>>> import numpy as np
>>> from numpy import linalg as LA
>>> np.set_printoptions(precision=3, suppress=True, linewidth=100)
>>> rd = lambda a: np.round(a, 3) + 0
>>> mat = np.loadtxt("w.csv", delimiter=",")
>>> mat
array([[1., 3., 3., 0., 3., 1., 0., 0.],
       [3., 1., 3., 3., 0., 3., 1., 0.],
       [3., 3., 1., 3., 3., 0., 3., 1.],
       [0., 3., 3., 1., 3., 3., 0., 3.],
       [3., 0., 3., 3., 1., 3., 3., 0.],
       [1., 3., 0., 3., 3., 1., 3., 3.],
       [0., 1., 3., 0., 3., 3., 1., 3.],
       [0., 0., 1., 3., 0., 3., 3., 1.]])
>>> ev, vecs = LA.eigh(mat)
>>> x0 = np.array([3, 3, 2, 0, 2, 1, 3, 2])
>>> rd(LA.eigvalsh(mat[1:, 1:]))
array([-5.86 , -5.332, -0.22 ,  0.134,  1.948,  2.553, 13.779])
>>> x0 @ mat @ x0
np.float64(426.0)
>>> x0 = np.array([-1, 3, 1, 1, 1, 2, 1, 1])
>>> y = mat @ x0
>>> y
array([16., 13., 17., 25., 13., 22., 19., 14.])
>>> rd(LA.solve(mat, -2 * y))
array([ 2., -6., -2., -2., -2., -4., -2., -2.])
>>> rng = np.random.default_rng(48552)
>>> Y = mat + rng.integers(-2, 3, (8, 6)) @ rng.integers(-2, 3, (6, 8))
>>> Y
array([[ -6.,   5.,   0.,   3.,   2.,   2.,   3.,   3.],
       [ -4.,  -7.,   4.,   0.,  -1.,   4.,   6.,  -1.],
       [  5.,   1.,   6.,   1.,  -6.,  -3.,   9.,   0.],
       [-11.,   7.,   0.,   0.,   8.,   8.,   1.,  10.],
       [ -7.,   4.,  -5.,   1.,   1.,   5.,   9.,   6.],
       [ -6.,  -5.,  -1.,   0.,   0.,   0.,  10.,   2.],
       [  1.,   4.,   2.,  -3.,   9.,  11.,  -3.,   3.],
       [  1.,   5.,   1.,   4.,   1.,   2.,   1.,   4.]])
>>> np.abs(Y - mat).sum(axis=1)
array([23., 27., 30., 37., 38., 31., 26., 14.])
>>> Y - mat
array([[ -7.,   2.,  -3.,   3.,  -1.,   1.,   3.,   3.],
       [ -7.,  -8.,   1.,  -3.,  -1.,   1.,   5.,  -1.],
       [  2.,  -2.,   5.,  -2.,  -9.,  -3.,   6.,  -1.],
       [-11.,   4.,  -3.,  -1.,   5.,   5.,   1.,   7.],
       [-10.,   4.,  -8.,  -2.,   0.,   2.,   6.,   6.],
       [ -7.,  -8.,  -1.,  -3.,  -3.,  -1.,   7.,  -1.],
       [  1.,   3.,  -1.,  -3.,   6.,   8.,  -4.,   0.],
       [  1.,   5.,   0.,   1.,   1.,  -1.,  -2.,   3.]])
>>> rd(LA.norm(mat, axis=1))
array([5.385, 6.164, 6.856, 6.782, 6.782, 6.856, 6.164, 5.385])
>>> rd(LA.norm(mat[6] - mat[0]))
np.float64(4.359)
>>> rd(LA.norm(mat, 1)), rd(LA.norm(mat, np.inf))
(np.float64(17.0), np.float64(17.0))
>>> LA.norm(mat, axis=1).argmax()
np.int64(2)
>>> rd(LA.norm(mat) ** 2 / LA.norm(mat, 2) ** 2)
np.float64(1.457)
>>> rd(LA.norm(mat, 2))
np.float64(14.821)
>>> f, v = mat[0], mat[3]
>>> f @ f
np.float64(29.0)
>>> f @ v
np.float64(30.0)
>>> pr = (f @ v) / (f @ f) * f
>>> LA.matrix_rank(np.outer(f, v))
np.int64(1)
>>> rd(pr)
array([1.034, 3.103, 3.103, 0.   , 3.103, 1.034, 0.   , 0.   ])
>>> W0 = np.array([[5, 2, 5, 2, 5, 2],
...     [1, 1, 1, 1, 1, 1],
...     [0, 4, 0, 4, 0, 4],
...     [5, 2, 5, 2, 5, 2],
...     [1, 1, 1, 1, 1, 1],
...     [0, 4, 0, 4, 0, 4]])
>>> z = rng.permutation(6)
>>> z
array([0, 4, 3, 1, 5, 2])
>>> Y = W0[z][:, z]
>>> rd(np.sort(np.abs(LA.eigvals(Y))))
array([ 0.,  0.,  0.,  0.,  0., 13.])
>>> np.diag(Y)
array([5, 1, 2, 1, 4, 0])
>>> Y
array([[5, 5, 2, 2, 2, 5],
       [1, 1, 1, 1, 1, 1],
       [5, 5, 2, 2, 2, 5],
       [1, 1, 1, 1, 1, 1],
       [0, 0, 4, 4, 4, 0],
       [0, 0, 4, 4, 4, 0]])
>>> LA.lstsq(Y[:-1].T, Y[-1])[2]
np.int32(2)
>>> np.abs(np.diag(LA.qr(Y)[1])) > 1e-9
array([ True, False,  True, False, False, False])
>>> np.allclose(Y[:-1].T @ LA.lstsq(Y[:-1].T, Y[-1])[0], Y[-1])
True
>>> np.unique(Y.round(6), axis=0).shape
(3, 6)
>>> rd(np.trace(LA.pinv(W0) @ W0))
np.float64(2.0)
>>> LA.lstsq(W0[:-1].T, W0[-1])[2]
np.int32(2)
>>> Y = np.array([[1, 6], [6, -7], [-1, 2], [-9, 4], [-7, 0], [-7, 2], [3, -3], [5, 8]])
>>> LA.matrix_rank(mat @ Y)
np.int64(2)
>>> mat @ Y
array([[-12.,  -7.],
       [-39.,  32.],
       [-14.,  10.],
       [-21.,  19.],
       [-46.,  33.],
       [-12.,  14.],
       [-21.,  26.],
       [-35.,  19.]])
>>> np.einsum("ij,ij->i", mat, mat)
array([29., 38., 47., 46., 46., 47., 38., 29.])
>>> np.einsum("ik,kj->ji", mat, Y)
array([[-12., -39., -14., -21., -46., -12., -21., -35.],
       [ -7.,  32.,  10.,  19.,  33.,  14.,  26.,  19.]])
>>> F = np.loadtxt("block19.csv", delimiter=",")
>>> F
array([[ -2.,  -2.,  -2.,  -2.,  -2.,  -2.],
       [ -2.,  -4.,  -4.,  -4.,  -4.,  -4.],
       [ -2.,  -4.,  -6.,  -6.,  -6.,  -6.],
       [ -2.,  -4.,  -6.,  -8.,  -8.,  -8.],
       [ -2.,  -4.,  -6.,  -8., -10., -10.],
       [ -2.,  -4.,  -6.,  -8., -10., -12.]])
>>> z = rng.permutation(6)
>>> z
array([2, 1, 5, 0, 4, 3])
>>> Y = F[z][:, z]
>>> np.diag(Y)
array([ -6.,  -4., -12.,  -2., -10.,  -8.])
>>> np.trace(Y)
np.float64(-42.0)
>>> np.allclose(Y, F)
False
>>> [round(float(LA.det(F[:i, :i])), 2) + 0 for i in range(1, 7)]
[-2.0, 4.0, -8.0, 16.0, -32.0, 64.0]
>>> rd(LA.eigvalsh(F).min())
np.float64(-34.414)
>>> np.all(LA.eigvalsh(F) > 0)
np.False_
>>> f, v = F[2], F[3]
>>> f @ v
np.float64(200.0)
>>> f @ f
np.float64(164.0)
>>> pr = (f @ v) / (f @ f) * f
>>> LA.matrix_rank(np.outer(f, v))
np.int64(1)
>>> rd(pr)
array([-2.439, -4.878, -7.317, -7.317, -7.317, -7.317])
>>> np.outer(f, v)
array([[ 4.,  8., 12., 16., 16., 16.],
       [ 8., 16., 24., 32., 32., 32.],
       [12., 24., 36., 48., 48., 48.],
       [12., 24., 36., 48., 48., 48.],
       [12., 24., 36., 48., 48., 48.],
       [12., 24., 36., 48., 48., 48.]])
>>> rd(LA.norm(f + v) ** 2 + LA.norm(f - v) ** 2)
np.float64(824.0)
>>> ev, vecs = LA.eigh(F)
>>> rd(ev)
array([-34.414,  -3.976,  -1.549,  -0.892,  -0.638,  -0.53 ])
>>> ev.sum(), np.trace(F)
(np.float64(-42.0), np.float64(-42.0))
>>> Uu, sig, Vh = LA.svd(F, full_matrices=False)
>>> np.allclose(Uu * sig @ Vh, F)
True
>>> (sig > 1e-8).sum()
np.int64(6)
>>> rd(np.sqrt((sig ** 2).sum())), rd(LA.norm(F))
(np.float64(34.699), np.float64(34.699))
>>> rd(sig)
array([34.414,  3.976,  1.549,  0.892,  0.638,  0.53 ])
>>> np.abs(Uu[:, 0]).round(6).argmax()
np.int64(5)
>>> rd(Vh @ Vh.T)
array([[1., 0., 0., 0., 0., 0.],
       [0., 1., 0., 0., 0., 0.],
       [0., 0., 1., 0., 0., 0.],
       [0., 0., 0., 1., 0., 0.],
       [0., 0., 0., 0., 1., 0.],
       [0., 0., 0., 0., 0., 1.]])
>>> rd(sig / sig[0])
array([1.   , 0.116, 0.045, 0.026, 0.019, 0.015])
>>> rd(Uu.T @ F @ Vh.T)
array([[34.414,  0.   ,  0.   ,  0.   ,  0.   ,  0.   ],
       [ 0.   ,  3.976,  0.   ,  0.   ,  0.   ,  0.   ],
       [ 0.   ,  0.   ,  1.549,  0.   ,  0.   ,  0.   ],
       [ 0.   ,  0.   ,  0.   ,  0.892,  0.   ,  0.   ],
       [ 0.   ,  0.   ,  0.   ,  0.   ,  0.638,  0.   ],
       [ 0.   ,  0.   ,  0.   ,  0.   ,  0.   ,  0.53 ]])
>>> arr = np.loadtxt("layer9.csv", delimiter=",")
>>> rd(arr)
array([[-0.409, -0.013,  0.276, -0.066, -0.302,  0.262, -0.676, -0.071, -0.167,  0.319],
       [-0.255, -0.1  ,  0.349, -0.225,  0.672,  0.201,  0.077, -0.422,  0.278,  0.006],
       [ 0.613, -0.561, -0.052, -0.307, -0.064,  0.056, -0.246, -0.343, -0.159, -0.044],
       [ 0.102,  0.187,  0.497, -0.269, -0.248, -0.521,  0.306, -0.211, -0.116,  0.388],
       [-0.204, -0.557,  0.106,  0.234,  0.343, -0.515, -0.131,  0.351, -0.219,  0.106],
       [ 0.153,  0.249,  0.081,  0.51 ,  0.247,  0.13 ,  0.032, -0.34 , -0.673,  0.009],
       [ 0.204,  0.435, -0.408, -0.212,  0.404, -0.297, -0.431,  0.018,  0.063,  0.341],
       [ 0.409, -0.017,  0.307,  0.579, -0.02 ,  0.054, -0.157,  0.03 ,  0.547,  0.273],
       [ 0.204,  0.282,  0.484, -0.135,  0.089, -0.144, -0.336,  0.256, -0.043, -0.647],
       [ 0.255,  0.008,  0.201, -0.253,  0.205,  0.471,  0.204,  0.591, -0.224,  0.354]])
>>> LA.norm(arr, axis=1).argmax()
np.int64(1)
>>> rd(LA.norm(arr[4] - arr[3]))
np.float64(1.414)
